$ python3 -q
>>> import numpy as np
>>> np.set_printoptions(precision=2, suppress=True, linewidth=120)
>>> m1 = np.loadtxt("test1.csv", delimiter=",")
>>> print(m1)
[[ -0.4  -0.9   0.3   1.2   1.8   0.9]
 [  0.1  -0.8  -1.9  -0.9  -0.3  -2.3]
 [ -0.3   0.4   1.2  -1.1  -0.1   1.8]
 [  0.1   0.1   1.4   0.2   0.6   0.3]
 [ -2.1   0.   -0.5  -0.7  -1.9   0.5]
 [ -1.7   0.2   0.2   0.6   0.2  -2.1]
 [ 16.  -10.  -26.    8.   -4.   -4. ]
 [ -1.5   0.6  -1.9  -0.8  -1.3   1.8]
 [  0.8   0.1  -0.3   0.7  -0.6   0.1]
 [  1.   -1.6   0.5   0.9   0.8  -1.1]
 [  0.3   0.2   1.    1.2  -0.3   0.7]
 [ -1.4  -1.    0.2  -0.1  -1.3   0.7]
 [ -0.5  -1.4  -0.1   1.   -0.2  -0.8]
 [  1.2  -0.8  -0.2   1.1   0.4  -1.7]
 [  0.4  -0.2  -0.6   1.4  -2.4   0. ]
 [  0.7   1.2   1.2   0.5   0.7   0.8]
 [  0.1   2.3  -1.   -0.2  -0.6  -0.9]
 [ -0.6   0.6   0.1  -1.    1.5  -2.7]
 [ -0.1  -0.1   2.6  -0.3  -0.3  -1.3]
 [ -1.    0.4  -0.1   1.4  -0.6  -0.9]
 [ -1.8  -1.1  -0.8   1.7   0.6  -1.4]
 [ -1.5  -0.7  -0.5   0.3  -1.8   0. ]
 [ -1.1   1.2   0.7  -0.7   0.6  -0.2]
 [ -1.1   1.7   0.9   0.1   1.9   0.2]
 [  0.1  -0.1   0.2   0.3   0.2   0. ]
 [ -0.7   0.    0.9   0.    0.5   0.3]]
>>> M2 = m1 / np.sqrt((m1 ** 2).mean(axis=1, keepdims=True))
>>> print(np.linalg.matrix_rank(M2) == np.linalg.matrix_rank(m1))
True
>>> np.linalg.norm(M2, axis=1)
array([2.45, 2.45, 2.45, 2.45, 2.45, 2.45, 2.45, 2.45, 2.45, 2.45, 2.45, 2.45, 2.45, 2.45, 2.45, 2.45, 2.45, 2.45,
       2.45, 2.45, 2.45, 2.45, 2.45, 2.45, 2.45, 2.45])
>>> M2[0]
array([-0.38, -0.86,  0.29,  1.15,  1.72,  0.86])
>>> np.linalg.matrix_rank(m1 - m1.mean(axis=1, keepdims=True))
np.int64(5)
>>> cen = (m1 - m1.mean(axis=0)) / m1.std(axis=0)
>>> cen.std(axis=0)
array([1., 1., 1., 1., 1., 1.])
>>> print(np.argwhere(np.abs(cen) > 2))
[[6 0]
 [6 1]
 [6 2]
 [6 3]
 [6 4]
 [6 5]]
>>> beta = np.linalg.lstsq(np.delete(cen, 4, axis=1), cen[:, 4])[0]
>>> print(beta)
[ 0.52  0.23  1.16  0.12 -0.27]
>>> print(np.abs(beta).argmax())
2
>>> M2 = m1 / np.linalg.norm(m1, axis=1, keepdims=True)
>>> C2 = M2 @ M2.T
>>> np.linalg.norm(M2, axis=1)
array([1., 1., 1., 1., 1., 1., 1., 1., 1., 1., 1., 1., 1., 1., 1., 1., 1., 1., 1., 1., 1., 1., 1., 1., 1., 1.])
>>> (C2 - 2 * np.eye(26)).round(6).argmax(axis=1)
array([24,  6, 25, 25, 21, 19,  8,  4, 14, 13, 15, 21, 20,  9,  8,  3, 22,  5,  3,  5, 12,  4, 23, 22,  0,  3])
>>> E = np.load("data.npy")
>>> E
array([[ 0.01,  3.27,  1.29,  2.89, -2.07],
       [-1.81, -4.32,  1.31, -0.78,  0.88],
       [-1.39,  0.34, -0.21, -3.69,  3.05],
       [-0.85,  2.01,  0.54, -3.69, -2.5 ],
       [-2.66, -1.56,  1.13, -2.38,  2.92],
       [ 0.23,  2.99,  2.45, -0.93, -3.03],
       [ 1.1 , -0.84,  3.41,  3.28, -0.81],
       [ 0.9 , -4.02, -2.27,  0.52,  1.61],
       [-0.92, -0.68, -3.53,  3.06, -1.35],
       [ 2.61,  1.95, -2.41, -2.75,  1.01],
       [ 3.58,  3.08,  1.46, -0.64,  0.34],
       [-0.42,  1.83,  1.36, -4.42,  0.3 ],
       [ 0.61, -1.14, -3.31,  1.24, -3.29],
       [ 1.31, -0.3 ,  0.43,  4.64, -1.21],
       [ 0.12,  3.14,  1.16, -1.34,  3.46],
       [ 2.48, -3.57,  2.16,  1.19,  0.21],
       [-0.8 ,  3.91, -2.36, -1.12,  1.5 ],
       [ 1.21, -2.14, -1.91, -3.32,  2.08],
       [-1.39,  1.25,  4.3 ,  0.22,  1.73],
       [-4.64,  0.04, -0.27,  0.13,  1.85],
       [-1.48,  2.49,  0.8 , -3.18, -2.43],
       [-3.59,  2.96,  0.12, -1.33,  1.26],
       [-4.2 , -0.54,  2.13, -0.48, -1.53],
       [ 1.32, -1.41, -4.13,  2.04,  0.07],
       [ 3.83,  2.8 , -0.27,  0.93,  1.26],
       [-2.6 ,  1.37,  2.91,  2.6 , -1.08],
       [-1.5 , -2.84,  1.56, -3.5 ,  0.01],
       [-1.14,  3.18, -2.13, -1.29,  2.72],
       [ 3.72, -1.25, -2.35, -0.28,  2.  ]])
>>> Q, r_ = np.linalg.qr(E)
>>> print(np.round(Q.T @ Q, 2) + 0)
[[1. 0. 0. 0. 0.]
 [0. 1. 0. 0. 0.]
 [0. 0. 1. 0. 0.]
 [0. 0. 0. 1. 0.]
 [0. 0. 0. 0. 1.]]
>>> print(round(abs(r_[0, 0]), 2), round(float(np.linalg.norm(E[:, 0])), 2))
11.95 11.95
>>> round(float(np.trace(Q @ Q.T)), 2)
5.0
>>> M2 = E / np.linalg.norm(E, axis=1)
Traceback (most recent call last):
  File "<python-input-25>", line 1, in <module>
    M2 = E / np.linalg.norm(E, axis=1)
         ~~^~~~~~~~~~~~~~~~~~~~~~~~~~~
ValueError: operands could not be broadcast together with shapes (29,5) (29,) 
>>> M2 = E / np.linalg.norm(E, axis=1, keepdims=True)
>>> C2 = M2 @ M2.T
>>> np.argwhere(np.triu(np.abs(C2) > 0.95, 1))
array([[ 3, 20],
       [16, 27]])
>>> (C2 - 2 * np.eye(29)).round(6).argmax(axis=1)
array([25, 26,  4, 20,  2, 20, 13, 23, 23, 16, 24,  3,  8,  6, 27,  6, 27, 28, 25, 21,  3, 19, 25,  8, 10,  0,  1, 16,
        7])
>>> np.linalg.norm(M2, axis=1)
array([1., 1., 1., 1., 1., 1., 1., 1., 1., 1., 1., 1., 1., 1., 1., 1., 1., 1., 1., 1., 1., 1., 1., 1., 1., 1., 1., 1.,
       1.])
>>> print(np.round(np.degrees(np.arccos(np.clip(C2[25, 6], -1, 1))), 2))
52.21
>>> M2 = np.c_[E[:, :3] @ np.array([[2, 3, -1], [-2, -1, 1], [3, 2, -3]]), np.array([-3, 2, -2, 0, 0, -3, 1, 1, -3, 0, -3, 0, -1, 1, -3, 2, -3, 0, -3, 3, 3, -1, 0, 1, 2, -1, 3, 1, 2])]
>>> M2
array([[ -2.65,  -0.66,  -0.61,  -3.  ],
       [  8.95,   1.51,  -6.44,   2.  ],
       [ -4.09,  -4.93,   2.36,  -2.  ],
       [ -4.1 ,  -3.48,   1.24,   0.  ],
       [  1.19,  -4.16,  -2.29,   0.  ],
       [  1.83,   2.6 ,  -4.59,  -3.  ],
       [ 14.11,  10.96, -12.17,   1.  ],
       [  3.03,   2.18,   1.89,   1.  ],
       [-11.07,  -9.14,  10.83,  -3.  ],
       [ -5.91,   1.06,   6.57,   0.  ],
       [  5.38,  10.58,  -4.88,  -3.  ],
       [ -0.42,  -0.37,  -1.83,   0.  ],
       [ -6.43,  -3.65,   8.18,  -1.  ],
       [  4.51,   5.09,  -2.9 ,   1.  ],
       [ -2.56,  -0.46,  -0.46,  -3.  ],
       [ 18.58,  15.33, -12.53,   2.  ],
       [-16.5 , -11.03,  11.79,  -3.  ],
       [  0.97,   1.95,   2.38,   0.  ],
       [  7.62,   3.18, -10.26,  -3.  ],
       [-10.17, -14.5 ,   5.49,   3.  ],
       [ -5.54,  -5.33,   1.57,   3.  ],
       [-12.74, -13.49,   6.19,  -1.  ],
       [ -0.93,  -7.8 ,  -2.73,   0.  ],
       [ -6.93,  -2.89,   9.66,   1.  ],
       [  1.25,   8.15,  -0.22,   2.  ],
       [  0.79,  -3.35,  -4.76,  -1.  ],
       [  7.36,   1.46,  -6.02,   3.  ],
       [-15.03, -10.86,  10.71,   1.  ],
       [  2.89,   7.71,   2.08,   2.  ]])
>>> np.round(np.linalg.norm(M2 - E @ np.linalg.lstsq(E, M2)[0], axis=0), 2) + 0
array([0. , 0. , 0. , 9.2])
>>> np.linalg.norm(np.linalg.qr(E)[0].T @ M2, axis=0) ** 2 / ((M2 ** 2).sum(axis=0) + 1e-12)
array([1.  , 1.  , 1.  , 0.28])
>>> blk = np.stack([E, -1 * E, E[::-1]])
>>> np.einsum("bij,cij->bc", blk, blk)
array([[ 725.08, -725.08,  -73.21],
       [-725.08,  725.08,   73.21],
       [ -73.21,   73.21,  725.08]])
>>> blk.sum(axis=0)
array([[ 3.72, -1.25, -2.35, -0.28,  2.  ],
       [-1.14,  3.18, -2.13, -1.29,  2.72],
       [-1.5 , -2.84,  1.56, -3.5 ,  0.01],
       [-2.6 ,  1.37,  2.91,  2.6 , -1.08],
       [ 3.83,  2.8 , -0.27,  0.93,  1.26],
       [ 1.32, -1.41, -4.13,  2.04,  0.07],
       [-4.2 , -0.54,  2.13, -0.48, -1.53],
       [-3.59,  2.96,  0.12, -1.33,  1.26],
       [-1.48,  2.49,  0.8 , -3.18, -2.43],
       [-4.64,  0.04, -0.27,  0.13,  1.85],
       [-1.39,  1.25,  4.3 ,  0.22,  1.73],
       [ 1.21, -2.14, -1.91, -3.32,  2.08],
       [-0.8 ,  3.91, -2.36, -1.12,  1.5 ],
       [ 2.48, -3.57,  2.16,  1.19,  0.21],
       [ 0.12,  3.14,  1.16, -1.34,  3.46],
       [ 1.31, -0.3 ,  0.43,  4.64, -1.21],
       [ 0.61, -1.14, -3.31,  1.24, -3.29],
       [-0.42,  1.83,  1.36, -4.42,  0.3 ],
       [ 3.58,  3.08,  1.46, -0.64,  0.34],
       [ 2.61,  1.95, -2.41, -2.75,  1.01],
       [-0.92, -0.68, -3.53,  3.06, -1.35],
       [ 0.9 , -4.02, -2.27,  0.52,  1.61],
       [ 1.1 , -0.84,  3.41,  3.28, -0.81],
       [ 0.23,  2.99,  2.45, -0.93, -3.03],
       [-2.66, -1.56,  1.13, -2.38,  2.92],
       [-0.85,  2.01,  0.54, -3.69, -2.5 ],
       [-1.39,  0.34, -0.21, -3.69,  3.05],
       [-1.81, -4.32,  1.31, -0.78,  0.88],
       [ 0.01,  3.27,  1.29,  2.89, -2.07]])
>>> np.linalg.matrix_rank(blk)
array([5, 5, 5])
>>> print((blk @ E.T).shape)
(3, 29, 29)
>>> data = np.array([[1, 0, 0], [2, 0, 0], [0, 0, 0], [1, 0, 0], [0, 0, 0]])
>>> print(data)
[[1 0 0]
 [2 0 0]
 [0 0 0]
 [1 0 0]
 [0 0 0]]
>>> # column 0 dominates
>>> r = np.linalg.matrix_rank(data)
>>> r
np.int64(1)
>>> ns = np.linalg.svd(data)[2][r:].T
>>> [int(np.linalg.matrix_rank(data[:i])) for i in range(1, len(data) + 1)]
[1, 1, 1, 1, 1]
>>> np.allclose(data @ ns, 0)
True
>>> [int(np.linalg.matrix_rank(np.delete(data, i, axis=0))) for i in range(5)]
[1, 1, 1, 1, 1]
>>> ns @ ns.T
array([[0., 0., 0.],
       [0., 1., 0.],
       [0., 0., 1.]])
>>> print([int(np.linalg.matrix_rank(data[:, :j + 1])) for j in range(3)])
[1, 1, 1]
